% ipython --no-banner

In [1]: import numpy as np

In [2]: np.set_printoptions(precision=2, suppress=True, linewidth=160, floatmode="fixed")

In [3]: m1 = np.array([[1, 4, 0, 0], [0, -5, 0, 0], [0, 0, 1, 4], [0, 0, 0, -5]])

In [4]: # splits into 2 blocks

In [5]: M2 = np.linalg.inv(m1)

In [6]: round(float(np.linalg.slogdet(m1)[0]), 2)
Out[6]: 1.0

In [7]: (np.abs(M2) > 1e-9).astype(int)
Out[7]: 
array([[1, 1, 0, 0],
       [0, 1, 0, 0],
       [0, 0, 1, 1],
       [0, 0, 0, 1]])

In [8]: np.round(np.linalg.cond(m1), 2)
Out[8]: np.float64(8.28)

In [9]: np.linalg.inv(M2)
Out[9]: 
array([[ 1.00,  4.00,  0.00,  0.00],
       [-0.00, -5.00, -0.00, -0.00],
       [ 0.00,  0.00,  1.00,  4.00],
       [-0.00, -0.00, -0.00, -5.00]])

In [10]: print(np.allclose(M2, m1.T))
False

In [11]: x0 = np.array([2, 2, 4, 0])

In [12]: y = m1 @ x0

In [13]: b, lr = np.zeros(4), 1 / np.linalg.norm(m1, 2) ** 2

In [14]: for i in range(12):
    ...:     b -= lr * m1.T @ (m1 @ b - y)
    ...:     if i % 2 == 0: print(i, round(np.linalg.norm(m1 @ b - y), 2))
    ...: 
0 3.34
2 3.25
4 3.15
6 3.06
8 2.97
10 2.89

In [15]: round(float(np.linalg.cond(m1)), 2)
Out[15]: 8.28

In [16]: w1 = np.array([[0, -1, 1, 3], [-2, 2, 1, 1], [-3, -2, 2, 3], [-3, -2, 0, -1]])

In [17]: b = np.array([-1, 0, 1, 2])

In [18]: H = np.maximum(m1 @ w1 + b, 0)

In [19]: (H > 0).mean(axis=0)
Out[19]: array([0.50, 0.50, 0.75, 0.75])

In [20]: print(np.linalg.matrix_rank(H))
4

In [21]: C = np.array([[1, 2], [1, 1], [3, 0], [3, 2]])

In [22]: (H @ C).round(6).argmax(axis=1)
Out[22]: array([0, 1, 0, 1])
